$ ipython --no-banner

In [1]: import numpy as np

In [2]: import numpy.linalg as la

In [3]: np.set_printoptions(precision=2, suppress=True, linewidth=100)

In [4]: M = np.loadtxt("w.csv", delimiter=",")

In [5]: M
Out[5]: 
array([[9., 0., 0., 0., 0., 0., 0., 0., 0., 0., 0.],
       [0., 3., 0., 0., 0., 0., 0., 0., 0., 0., 0.],
       [0., 0., 3., 0., 0., 0., 0., 0., 0., 0., 0.],
       [0., 0., 0., 0., 0., 0., 0., 0., 0., 0., 0.],
       [0., 0., 0., 0., 1., 0., 0., 0., 0., 0., 0.],
       [0., 0., 0., 0., 0., 4., 0., 0., 0., 0., 0.],
       [0., 0., 0., 0., 0., 0., 1., 0., 0., 0., 0.],
       [0., 0., 0., 0., 0., 0., 0., 4., 0., 0., 0.],
       [0., 0., 0., 0., 0., 0., 0., 0., 5., 0., 0.],
       [0., 0., 0., 0., 0., 0., 0., 0., 0., 5., 0.],
       [0., 0., 0., 0., 0., 0., 0., 0., 0., 0., 1.]])

In [6]: t = np.radians(90)

In [7]: r_ = np.eye(11)

In [8]: r_[4, 4] = r_[5, 5] = np.cos(t)

In [9]: r_[4, 5], r_[5, 4] = -np.sin(t), np.sin(t)

In [10]: r_.round(2) + 0
Out[10]: 
array([[ 1.,  0.,  0.,  0.,  0.,  0.,  0.,  0.,  0.,  0.,  0.],
       [ 0.,  1.,  0.,  0.,  0.,  0.,  0.,  0.,  0.,  0.,  0.],
       [ 0.,  0.,  1.,  0.,  0.,  0.,  0.,  0.,  0.,  0.,  0.],
       [ 0.,  0.,  0.,  1.,  0.,  0.,  0.,  0.,  0.,  0.,  0.],
       [ 0.,  0.,  0.,  0.,  0., -1.,  0.,  0.,  0.,  0.,  0.],
       [ 0.,  0.,  0.,  0.,  1.,  0.,  0.,  0.,  0.,  0.,  0.],
       [ 0.,  0.,  0.,  0.,  0.,  0.,  1.,  0.,  0.,  0.,  0.],
       [ 0.,  0.,  0.,  0.,  0.,  0.,  0.,  1.,  0.,  0.,  0.],
       [ 0.,  0.,  0.,  0.,  0.,  0.,  0.,  0.,  1.,  0.,  0.],
       [ 0.,  0.,  0.,  0.,  0.,  0.,  0.,  0.,  0.,  1.,  0.],
       [ 0.,  0.,  0.,  0.,  0.,  0.,  0.,  0.,  0.,  0.,  1.]])

In [11]: A2 = M @ r_.T

In [12]: np.allclose(M @ M.T, A2 @ A2.T)
Out[12]: True

In [13]: np.abs(A2 - M).max(axis=0)
Out[13]: array([0., 0., 0., 0., 4., 4., 0., 0., 0., 0., 0.])

In [14]: np.round(la.det(r_), 2), np.trace(r_)
Out[14]: (np.float64(1.0), np.float64(9.0))
